$ python -q
>>> import numpy as np
>>> from numpy import linalg as LA
>>> np.set_printoptions(precision=2, suppress=True, linewidth=140, legacy="1.25")
>>> rnd = lambda a: np.round(a, 2) + 0
>>> K = np.load("block2.npy")
>>> print(rnd(K))
[[ 1.78 -1.23  6.65 -4.15  0.39]
 [ 2.56 -1.47  0.92 -3.59  3.97]
 [-1.7   0.1   3.44  1.73 -2.28]
 [-0.51 -6.52 -2.73 -0.52 -0.44]
 [ 3.72  1.91  0.98  0.84 -0.74]
 [ 1.26  0.77 -0.59 -4.11 -2.44]
 [ 2.34  0.32 -0.45 -0.74  0.49]
 [ 0.39  2.98 -2.46 -1.48  0.64]
 [-0.91  2.38  1.11  2.21  5.54]
 [ 4.36 -0.6  -1.08  0.84 -0.74]
 [ 2.86  0.14 -1.33  4.26  1.5 ]]
>>> C2 = np.cov(K, rowvar=False)
>>> print(rnd(K.std(axis=0)))
[1.86 2.44 2.6  2.62 2.31]
>>> print(np.argsort(-K.std(axis=0).round(6), kind="stable"))
[3 2 1 4 0]
>>> print(np.argwhere(np.triu(np.abs(np.corrcoef(K.T)) > 0.8, 1)))
[]
>>> print(rnd(np.corrcoef(K.T)))
[[ 1.    0.09 -0.1  -0.05 -0.04]
 [ 0.09  1.    0.09  0.18  0.15]
 [-0.1   0.09  1.   -0.25  0.02]
 [-0.05  0.18 -0.25  1.    0.14]
 [-0.04  0.15  0.02  0.14  1.  ]]
>>> print(C2.shape)
(5, 5)
>>> x = np.array([3, 0, 1, 1, -3])
>>> rhs = K @ x
>>> print(rnd(LA.solve(K.T @ K, K.T @ rhs)))
[ 3.  0.  1.  1. -3.]
>>> print(rnd(rhs))
[  6.66  -6.89   6.93  -3.47  15.18   6.39   4.35  -4.66 -16.03  15.05   7.02]
>>> print(rnd(LA.pinv(K) @ K))
[[1. 0. 0. 0. 0.]
 [0. 1. 0. 0. 0.]
 [0. 0. 1. 0. 0.]
 [0. 0. 0. 1. 0.]
 [0. 0. 0. 0. 1.]]
>>> try:
...     LA.solve(K, rhs)
... except LA.LinAlgError as e:
...     print("failed:", e)
... 
failed: Last 2 dimensions of the array must be square
>>> rng = np.random.default_rng(10)
>>> rhs = rhs + 0.05 * rng.normal(size=11)
>>> print(rnd(rhs))
[  6.6   -6.92   6.89  -3.46  15.17   6.4    4.39  -4.62 -16.    15.02   6.99]
>>> c, *_ = LA.lstsq(K, rhs)
>>> print(rnd(LA.norm(rhs - K @ c)))
0.06
>>> print(rnd(c))
[ 2.99  0.    0.99  1.   -3.  ]
>>> print(c.round())
[ 3.  0.  1.  1. -3.]
>>> print([round(float(LA.norm(LA.solve(K.T @ K + lam * np.eye(5), K.T @ rhs))), 2) for lam in (0, 1, 10, 100)])
[4.46, 4.37, 3.71, 1.48]
>>> feats = np.load("a.npy")
>>> print(rnd(feats))
[[ 0.77 -0.18 -0.18 -0.13 -0.23 -0.23 -0.15 -0.11 -0.2  -0.04 -0.23 -0.13 -0.18 -0.2 ]
 [-0.18  0.86 -0.14 -0.1  -0.18 -0.18 -0.12 -0.08 -0.16 -0.03 -0.18 -0.1  -0.14 -0.16]
 [-0.18 -0.14  0.86 -0.1  -0.18 -0.18 -0.12 -0.08 -0.16 -0.03 -0.18 -0.1  -0.14 -0.16]
 [-0.13 -0.1  -0.1   0.92 -0.13 -0.13 -0.09 -0.06 -0.12 -0.02 -0.13 -0.08 -0.1  -0.12]
 [-0.23 -0.18 -0.18 -0.13  0.77 -0.23 -0.15 -0.11 -0.2  -0.04 -0.23 -0.13 -0.18 -0.2 ]
 [-0.23 -0.18 -0.18 -0.13 -0.23  0.77 -0.15 -0.11 -0.2  -0.04 -0.23 -0.13 -0.18 -0.2 ]
 [-0.15 -0.12 -0.12 -0.09 -0.15 -0.15  0.89 -0.07 -0.14 -0.02 -0.15 -0.09 -0.12 -0.14]
 [-0.11 -0.08 -0.08 -0.06 -0.11 -0.11 -0.07  0.95 -0.1  -0.02 -0.11 -0.06 -0.08 -0.1 ]
 [-0.2  -0.16 -0.16 -0.12 -0.2  -0.2  -0.14 -0.1   0.82 -0.03 -0.2  -0.12 -0.16 -0.18]
 [-0.04 -0.03 -0.03 -0.02 -0.04 -0.04 -0.02 -0.02 -0.03  0.99 -0.04 -0.02 -0.03 -0.03]
 [-0.23 -0.18 -0.18 -0.13 -0.23 -0.23 -0.15 -0.11 -0.2  -0.04  0.77 -0.13 -0.18 -0.2 ]
 [-0.13 -0.1  -0.1  -0.08 -0.13 -0.13 -0.09 -0.06 -0.12 -0.02 -0.13  0.92 -0.1  -0.12]
 [-0.18 -0.14 -0.14 -0.1  -0.18 -0.18 -0.12 -0.08 -0.16 -0.03 -0.18 -0.1   0.86 -0.16]
 [-0.2  -0.16 -0.16 -0.12 -0.2  -0.2  -0.14 -0.1  -0.18 -0.03 -0.2  -0.12 -0.16  0.82]]
>>> # symmetric
>>> w, evecs = LA.eigh(feats)
>>> x = np.array([3, 0, 1, 0, 2, 3, 2, 5, 3, 2, 2, 4, 1, 1])
>>> print(rnd(x @ feats @ x))
-17.62
>>> print(rnd(x @ feats @ x / (x @ x)), rnd(w[0]), rnd(w[-1]))
-0.2 -1.0 1.0
>>> r0 = np.array([-1, -3, 0])
>>> print(rnd(np.cross(feats[13, :3], feats[1, :3])))
[ 0.16  0.   -0.2 ]
>>> print(rnd(np.polyval(r0, feats[13])))
[ 0.57  0.45  0.45  0.34  0.57  0.57  0.4   0.28  0.51  0.09  0.57  0.34  0.45 -3.13]
>>> F = np.load("w.npy")
>>> print(F)
[[-1  6 -2  2 -1  4  2  7  1  8  5  0  0]
 [-2  5 -3  1 -2  3  1  6  0  7  4 -1 -1]
 [-7  0 -8 -4 -7 -2 -4  1 -5  2 -1 -6 -6]
 [-1  6 -2  2 -1  4  2  7  1  8  5  0  0]
 [-5  2 -6 -2 -5  0 -2  3 -3  4  1 -4 -4]
 [-1  6 -2  2 -1  4  2  7  1  8  5  0  0]
 [-4  3 -5 -1 -4  1 -1  4 -2  5  2 -3 -3]
 [-3  4 -4  0 -3  2  0  5 -1  6  3 -2 -2]
 [-4  3 -5 -1 -4  1 -1  4 -2  5  2 -3 -3]]
>>> Uu, sigma, Vh = LA.svd(F)
>>> print(rnd(sigma))
[34.55 21.17  0.    0.    0.    0.    0.    0.    0.  ]
>>> print(np.argmax(sigma[:-1] / (sigma[1:] + 1e-6)) + 1)
2
>>> other = Uu[:, :2] @ np.diag(sigma[:2]) @ Vh[:2]
>>> print(rnd(other))
[[-1.  6. -2.  2. -1.  4.  2.  7.  1.  8.  5.  0.  0.]
 [-2.  5. -3.  1. -2.  3.  1.  6.  0.  7.  4. -1. -1.]
 [-7.  0. -8. -4. -7. -2. -4.  1. -5.  2. -1. -6. -6.]
 [-1.  6. -2.  2. -1.  4.  2.  7.  1.  8.  5.  0.  0.]
 [-5.  2. -6. -2. -5.  0. -2.  3. -3.  4.  1. -4. -4.]
 [-1.  6. -2.  2. -1.  4.  2.  7.  1.  8.  5.  0.  0.]
 [-4.  3. -5. -1. -4.  1. -1.  4. -2.  5.  2. -3. -3.]
 [-3.  4. -4.  0. -3.  2.  0.  5. -1.  6.  3. -2. -2.]
 [-4.  3. -5. -1. -4.  1. -1.  4. -2.  5.  2. -3. -3.]]
>>> print(LA.matrix_rank(F, rtol=0.05))
2
>>> print(rnd(np.abs(F - other).max()))
0.0
